% python3 -q
>>> import numpy as np
>>> np.set_printoptions(suppress=True, linewidth=160)
>>> def rnd(a):
...     return np.round(a, 1) + 0
... 
>>> J = np.load("data.npy")
>>> print(J)
[[-1.2 -1.6  0.4  0.5]
 [-1.1 -0.1 -1.6 -0.4]
 [ 2.  -0.2  0.5 -0.8]
 [ 2.  -1.4  0.1 -0.1]
 [ 1.1 -2.1 -0.3 -0.8]
 [ 0.3 -0.9 -0.3 -1.1]
 [-1.5 -1.6  0.1 -1.3]
 [-0.6 -0.8 -0.5  0.9]
 [-1.4  1.5 -0.4  1.3]
 [-0.3 -0.7 -1.3 -0.2]
 [-0.3  0.9  1.7  2.2]
 [-1.2 -0.3  1.7 -0.3]
 [ 1.6  1.1  1.5  0.4]
 [-1.  -0.6  2.4 -1.4]
 [ 0.5 -0.7 -1.8  2.8]
 [-0.4  1.3  0.6 -0.3]
 [ 1.6  1.6  0.7 -0.1]
 [-1.1 -0.2 -0.1  0.1]
 [-1.1 -0.1  0.   2.4]
 [ 0.5 -0.9  0.1  0.1]
 [ 0.2  2.3 -0.1 -1. ]
 [ 1.  -1.2 -0.1 -0.3]
 [-0.5 -1.3 -0.6 -0.2]
 [-0.9  4.2  3.6 -0.3]
 [-1.2  0.2 -0.6  0.3]]
>>> Y = np.c_[J[:, :3] @ np.array([[1, -1, 1], [-2, -1, -3], [0, -2, 0]]), np.array([-3, 5, -2, 4, 7, 9, -7, 5, 3, -1, -7, -8, -1, -5, 1, 9, 7, 7, -3, 3, 4, 9, 4, 4, -5])]
>>> print(rnd(Y))
[[  2.    2.    3.6  -3. ]
 [ -0.9   4.4  -0.8   5. ]
 [  2.4  -2.8   2.6  -2. ]
 [  4.8  -0.8   6.2   4. ]
 [  5.3   1.6   7.4   7. ]
 [  2.1   1.2   3.    9. ]
 [  1.7   2.9   3.3  -7. ]
 [  1.    2.4   1.8   5. ]
 [ -4.4   0.7  -5.9   3. ]
 [  1.1   3.6   1.8  -1. ]
 [ -2.1  -4.   -3.   -7. ]
 [ -0.6  -1.9  -0.3  -8. ]
 [ -0.6  -5.7  -1.7  -1. ]
 [  0.2  -3.2   0.8  -5. ]
 [  1.9   3.8   2.6   1. ]
 [ -3.   -2.1  -4.3   9. ]
 [ -1.6  -4.6  -3.2   7. ]
 [ -0.7   1.5  -0.5   7. ]
 [ -0.9   1.2  -0.8  -3. ]
 [  2.3   0.2   3.2   3. ]
 [ -4.4  -2.3  -6.7   4. ]
 [  3.4   0.4   4.6   9. ]
 [  2.1   3.    3.4   4. ]
 [ -9.3 -10.5 -13.5   4. ]
 [ -1.6   2.2  -1.8  -5. ]]
>>> print(rnd(np.linalg.norm(np.linalg.qr(J)[0].T @ Y, axis=0) ** 2 / ((Y ** 2).sum(axis=0) + 1e-12)))
[1.  1.  1.  0.2]
>>> mat = np.load("case16.npy")
>>> print(mat)
[[3 0]
 [0 3]
 [1 0]
 [0 1]
 [1 2]
 [3 0]
 [3 3]]
>>> # row 5 repeats row 0
>>> x0 = np.array([1, 2])
>>> target = mat @ x0
>>> print(rnd(np.linalg.pinv(mat) @ mat))
[[1. 0.]
 [0. 1.]]
>>> print(target)
[3 6 1 2 5 3 9]
>>> rng = np.random.default_rng(208838)
>>> target = target + 0.3 * rng.normal(size=7)
>>> print(rnd(target))
[2.4 6.2 0.7 2.3 5.  3.  9.4]
>>> b, *_ = np.linalg.lstsq(mat, target)
>>> print(rnd(b))
[0.9 2.1]
>>> print(rnd(np.linalg.norm(target - mat @ b)))
0.6
>>> print(rnd(mat.T @ (target - mat @ b)))
[0. 0.]
>>> O, R = np.linalg.qr(mat)
>>> print(rnd(np.abs(np.diag(R))))
[5.4 4.3]
>>> print(rnd(O))
[[-0.6  0.3]
 [ 0.  -0.7]
 [-0.2  0.1]
 [ 0.  -0.2]
 [-0.2 -0.4]
 [-0.6  0.3]
 [-0.6 -0.4]]
>>> print(rnd(np.trace(O @ O.T)))
2.0
>>> print(rnd(R))
[[-5.4 -2. ]
 [ 0.  -4.3]]
>>> print(O.shape, R.shape)
(7, 2) (2, 2)
>>> print(rnd(O.T @ O))
[[1. 0.]
 [0. 1.]]
>>> F = np.load("test2.npy")
>>> print(F)
[[ 0  0 -4]
 [ 0  5  0]
 [ 0  3  0]
 [-3 -2  0]
 [ 0  0  0]
 [ 0 -2  0]
 [ 0  0  0]]
>>> proj = F @ np.linalg.solve(F.T @ F, F.T)
>>> print(np.allclose(proj @ proj, proj))
True
>>> print(np.linalg.matrix_rank(np.eye(7) - proj))
4
>>> print(rnd(np.diag(proj)))
[1.  0.7 0.2 1.  0.  0.1 0. ]
>>> print(np.trace(proj))
3.0
>>> x0 = np.array([-5, -2, 3])
>>> a = np.maximum(F @ x0, 0)
>>> print(rnd(np.tanh(F @ x0)))
[-1. -1. -1.  1.  0.  1.  0.]
>>> print(a)
[ 0  0  0 19  0  4  0]
>>> print(F.T @ a)
[-57 -46   0]
>>> print(F * (a > 1e-9)[:, None])
[[ 0  0  0]
 [ 0  0  0]
 [ 0  0  0]
 [-3 -2  0]
 [ 0  0  0]
 [ 0 -2  0]
 [ 0  0  0]]
>>> Y = np.c_[F[:, :1] @ np.array([[8]]), np.array([0, 2, 5, 3, 5, 4, 2])]
>>> print(Y)
[[  0   0]
 [  0   2]
 [  0   5]
 [-24   3]
 [  0   5]
 [  0   4]
 [  0   2]]
>>> print(np.linalg.matrix_rank(Y))
2
>>> print(rnd(np.linalg.norm(Y - F @ np.linalg.lstsq(F, Y)[0], axis=0)))
[0.  8.1]
>>> print(rnd(np.linalg.lstsq(F, Y[:, 0])[0]))
[8. 0. 0.]
>>> Y = np.array([[0, 5], [-2, -1], [-2, 4], [-3, 4], [3, 3]])
>>> Z = np.array([[-1, 2, 2], [0, 1, 2]])
>>> feats = Y @ Z + 0.1 * rng.normal(size=(5, 3))
>>> print(rnd(feats))
[[ 0.3  4.9 10.2]
 [ 1.8 -5.  -6. ]
 [ 1.9  0.1  3.9]
 [ 3.  -2.   1.9]
 [-3.1  9.  12. ]]
>>> O = feats.astype(float).copy()
>>> for j in range(3):
...     O[:, j] -= O[:, :j] @ (O[:, :j].T @ O[:, j])
...     O[:, j] /= np.linalg.norm(O[:, j])
... 
>>> print(rnd(O.T @ feats))
[[ 5.1 -8.1 -6.3]
 [ 0.   8.2 16.3]
 [ 0.   0.   0.5]]
>>> print(rnd(O.T @ O))
[[1. 0. 0.]
 [0. 1. 0.]
 [0. 0. 1.]]
>>> O, evecs = np.linalg.qr(feats[:, :2])[0], np.linalg.qr(feats[:, 2:])[0]
>>> sig = np.linalg.svd(O.T @ evecs, compute_uv=False)
>>> print((sig > 0.9).sum())
1
>>> print(rnd(np.degrees(np.arccos(sig.clip(0, 1)))))
[1.7]
>>> U, sig, vt = np.linalg.svd(feats)
>>> print(rnd(sig))
[20.7  5.9  0.2]
>>> print(np.argmax(sig[:-1] / (sig[1:] + 1e-6)) + 1)
2
>>> Y = U[:, :2] @ np.diag(sig[:2]) @ vt[:2]
>>> print(rnd(np.abs(feats - Y).max()))
0.1
>>> labels = rng.permutation(3)
>>> Y = feats[:, labels] * rng.choice([-1, 1], 3)
>>> print(rnd(Y))
[[-0.3  4.9 10.2]
 [-1.8 -5.  -6. ]
 [-1.9  0.1  3.9]
 [-3.  -2.   1.9]
 [ 3.1  9.  12. ]]
>>> U, _, vt = np.linalg.svd(feats.T @ Y)
>>> print(rnd(U @ vt))
[[-1.  0.  0.]
 [ 0.  1.  0.]
 [ 0.  0.  1.]]
>>> x0 = np.array([-3, -2, 2])
>>> a = np.maximum(feats @ x0, 0)
>>> print(rnd(np.maximum(feats @ (3 * x0), 0)))
[29.7  0.   5.3  0.  46.2]
>>> print(rnd(feats * (a > 1e-9)[:, None]))
[[ 0.3  4.9 10.2]
 [ 0.   0.   0. ]
 [ 1.9  0.1  3.9]
 [ 0.   0.   0. ]
 [-3.1  9.  12. ]]
>>> A = np.array([[1.0, 0.7, 0.5, 0.3, 0.2, 0.2],
...     [0.7, 1.0, 0.7, 0.5, 0.3, 0.2],
...     [0.5, 0.7, 1.0, 0.7, 0.5, 0.3],
...     [0.3, 0.5, 0.7, 1.0, 0.7, 0.5],
...     [0.2, 0.3, 0.5, 0.7, 1.0, 0.7],
...     [0.2, 0.2, 0.3, 0.5, 0.7, 1.0]])
>>> print(A)
[[1.  0.7 0.5 0.3 0.2 0.2]
 [0.7 1.  0.7 0.5 0.3 0.2]
 [0.5 0.7 1.  0.7 0.5 0.3]
 [0.3 0.5 0.7 1.  0.7 0.5]
 [0.2 0.3 0.5 0.7 1.  0.7]
 [0.2 0.2 0.3 0.5 0.7 1. ]]
>>> print(rnd(A @ A))
[[1.9 2.  1.9 1.5 1.2 1. ]
 [2.  2.4 2.3 2.  1.6 1.2]
 [1.9 2.3 2.6 2.4 2.  1.5]
 [1.5 2.  2.4 2.6 2.3 1.9]
 [1.2 1.6 2.  2.3 2.4 2. ]
 [1.  1.2 1.5 1.9 2.  1.9]]
>>> print(rnd(np.sort(np.abs(np.linalg.eigvals(A)))))
[0.2 0.2 0.3 0.6 1.3 3.4]
>>> print(rnd(np.linalg.det(A)))
0.0
>>> print(rnd(np.linalg.matrix_power(A, 4)))
[[15.9 19.  20.6 20.  17.6 14.3]
 [19.  22.9 25.  24.4 21.6 17.6]
 [20.6 25.  27.6 27.4 24.4 20. ]
 [20.  24.4 27.4 27.6 25.  20.6]
 [17.6 21.6 24.4 25.  22.9 19. ]
 [14.3 17.6 20.  20.6 19.  15.9]]
>>> print(np.trace(A))
6.0
>>> K = np.load("run7.npy")
>>> print(rnd(K))
[[ -2.7   4.9   7.3   4.3  14.3 -11.1]
 [ -2.    3.3   5.9   4.2  11.2  -8.6]
 [ -0.4   0.4   2.7   3.4   4.4  -3.1]
 [ -0.2   0.2   2.3   3.2   3.6  -2.5]
 [ -0.1   0.1   2.3   3.2   3.5  -2.4]
 [  0.    0.    2.    3.    2.9  -2. ]
 [  0.1  -0.1   1.8   2.9   2.7  -1.8]
 [  0.1  -0.1   1.8   2.8   2.5  -1.7]
 [  0.3  -0.2   1.5   2.5   2.   -1.2]
 [  0.3  -0.2   1.5   2.5   1.9  -1.2]
 [  0.5  -0.3   0.8   1.6   0.7  -0.4]
 [  0.5  -0.3   0.7   1.5   0.6  -0.3]
 [  0.3   0.    0.2   0.4   0.    0. ]
 [  0.2   0.    0.1   0.3   0.    0. ]
 [  0.    0.    0.    0.    0.    0. ]
 [  0.    0.    0.    0.    0.    0. ]
 [ -0.1   0.    0.   -0.1   0.    0. ]
 [ -0.2   0.   -0.1  -0.2   0.    0. ]
 [ -0.4  -0.1  -0.2  -0.3   0.    0. ]
 [ -0.6  -0.2  -0.3  -0.4   0.    0. ]
 [ -1.6  -0.9  -0.7  -0.3   0.    0.3]
 [ -1.8  -1.1  -0.8  -0.3  -0.1   0.4]
 [ -2.   -1.2  -0.8  -0.2  -0.1   0.5]
 [ -2.9  -2.3  -1.3   0.2  -0.4   1. ]
 [ -3.   -2.5  -1.4   0.3  -0.5   1.1]
 [ -3.5  -3.2  -1.7   0.6  -0.7   1.6]
 [ -5.6  -7.1  -3.2   2.6  -2.4   3.9]
 [ -6.   -7.7  -3.5   3.   -2.7   4.4]
 [ -6.5  -9.   -4.    3.6  -3.3   5.2]
 [ -6.8  -9.5  -4.2   3.9  -3.6   5.5]
 [-10.5 -19.3  -8.1   9.3  -9.1  12.5]
 [-10.7 -20.1  -8.4   9.8  -9.6  13.1]
 [-11.8 -23.4  -9.8  11.7 -11.6  15.6]]
>>> rk = np.linalg.matrix_rank(K)
>>> print(rk)
3
>>> ns = np.linalg.svd(K)[2][rk:].T
>>> print(np.allclose(K @ ns, 0))
True
>>> print([int(np.linalg.matrix_rank(np.delete(K, i, axis=0))) for i in range(33)])
[3, 3, 3, 3, 3, 3, 3, 3, 3, 3, 3, 3, 3, 3, 3, 3, 3, 3, 3, 3, 3, 3, 3, 3, 3, 3, 3, 3, 3, 3, 3, 3, 3]
>>> m1 = np.load("sample15.npy")
>>> print(m1)
[[ 3  0  0  0  0  0]
 [ 0  5  0  0  0  0]
 [ 0  0  3  0  0  0]
 [ 0  0  0 -2  0  0]
 [ 0  0  0  0  5  0]
 [ 0  0  0  0  0  4]]
>>> # triangular
>>> print((m1 != 0).astype(int))
[[1 0 0 0 0 0]
 [0 1 0 0 0 0]
 [0 0 1 0 0 0]
 [0 0 0 1 0 0]
 [0 0 0 0 1 0]
 [0 0 0 0 0 1]]
>>> print(np.flatnonzero(np.linalg.matrix_power((m1 != 0) + (m1.T != 0) + np.eye(6), 6)[5]))
[5]
>>> O, _ = np.linalg.qr(np.array([[0.0, -0.5, -0.8, -0.6, 0.0, 1.6, 0.6],
...     [-0.3, -0.7, 0.1, -0.8, 1.3, 0.3, 1.7],
...     [-1.2, 0.1, -1.0, 1.1, 0.2, -0.3, -0.1],
...     [-0.7, 0.0, 1.5, -0.3, -0.1, -0.6, -0.3],
...     [0.2, -0.1, 0.2, 0.1, 0.2, -1.5, -0.8],
...     [-1.0, -1.5, 0.2, -0.5, -0.1, 1.3, -0.4],
...     [-0.9, 0.2, -0.2, 0.9, -0.4, 0.0, -0.1]]))
>>> X = 4 * O
>>> print(rnd(X))
[[ 0.  -1.3 -1.7 -2.1  1.6 -1.8  1.1]
 [ 0.6 -1.5  0.1 -1.8 -3.   0.9  0.9]
 [ 2.4  1.3 -1.8 -0.1 -1.  -1.1 -1.6]
 [ 1.4  0.6  3.1 -1.4  0.5 -1.3 -0.2]
 [-0.4 -0.4  0.4  2.  -1.4 -2.8  1.3]
 [ 2.  -2.9  0.3  1.5  0.9  0.5 -0.6]
 [ 1.8  1.3 -0.3  0.6  0.6  1.   3. ]]
>>> gram = X.T @ X
>>> print(rnd(np.diag(gram)))
[16. 16. 16. 16. 16. 16. 16.]
>>> print(np.allclose(gram, gram.T))
True
>>> x0 = np.array([1, 4, 6, 3, 3, 6, 2])
>>> target = X @ x0
>>> b, lr = np.zeros(7), 1 / np.linalg.norm(X, 2) ** 2
>>> for i in range(30):
...     b -= lr * X.T @ (X @ b - target)
...     if i % 5 == 0: print(i, round(np.linalg.norm(X @ b - target), 1))
... 
0 0.0
5 0.0
10 0.0
15 0.0
20 0.0
25 0.0
>>> print(rnd(b))
[1. 4. 6. 3. 3. 6. 2.]
>>> print(rnd(np.linalg.cond(X)))
1.0
>>> labels = rng.permutation(7)
>>> Y = X[:, labels] * rng.choice([-1, 1], 7)
>>> print(rnd(Y))
[[-1.1  2.1  0.   1.7  1.6 -1.3  1.8]
 [-0.9  1.8  0.6 -0.1 -3.  -1.5 -0.9]
 [ 1.6  0.1  2.4  1.8 -1.   1.3  1.1]
 [ 0.2  1.4  1.4 -3.1  0.5  0.6  1.3]
 [-1.3 -2.  -0.4 -0.4 -1.4 -0.4  2.8]
 [ 0.6 -1.5  2.  -0.3  0.9 -2.9 -0.5]
 [-3.  -0.6  1.8  0.3  0.6  1.3 -1. ]]
>>> U, _, vt = np.linalg.svd(X.T @ Y)
>>> print(rnd(U @ vt))
[[ 0.  0.  1.  0.  0.  0.  0.]
 [ 0.  0.  0.  0.  0.  1.  0.]
 [ 0.  0.  0. -1.  0.  0.  0.]
 [ 0. -1.  0.  0.  0.  0.  0.]
 [ 0.  0.  0.  0.  1.  0.  0.]
 [ 0.  0.  0.  0.  0.  0. -1.]
 [-1.  0.  0.  0.  0.  0.  0.]]
>>> print(rnd(np.linalg.lstsq(X, Y)[0]))
[[ 0.  0.  1.  0.  0.  0.  0.]
 [ 0.  0.  0.  0.  0.  1.  0.]
 [ 0.  0.  0. -1.  0.  0.  0.]
 [ 0. -1.  0.  0.  0.  0.  0.]
 [ 0.  0.  0.  0.  1.  0.  0.]
 [ 0.  0.  0.  0.  0.  0. -1.]
 [-1.  0.  0.  0.  0.  0.  0.]]
>>> print(rnd(X @ X.T))
[[16.  0.  0.  0.  0.  0.  0.]
 [ 0. 16.  0.  0.  0.  0.  0.]
 [ 0.  0. 16.  0.  0.  0.  0.]
 [ 0.  0.  0. 16.  0.  0.  0.]
 [ 0.  0.  0.  0. 16.  0.  0.]
 [ 0.  0.  0.  0.  0. 16.  0.]
 [ 0.  0.  0.  0.  0.  0. 16.]]
>>> print(rnd(np.linalg.svd(X, compute_uv=False)))
[4. 4. 4. 4. 4. 4. 4.]
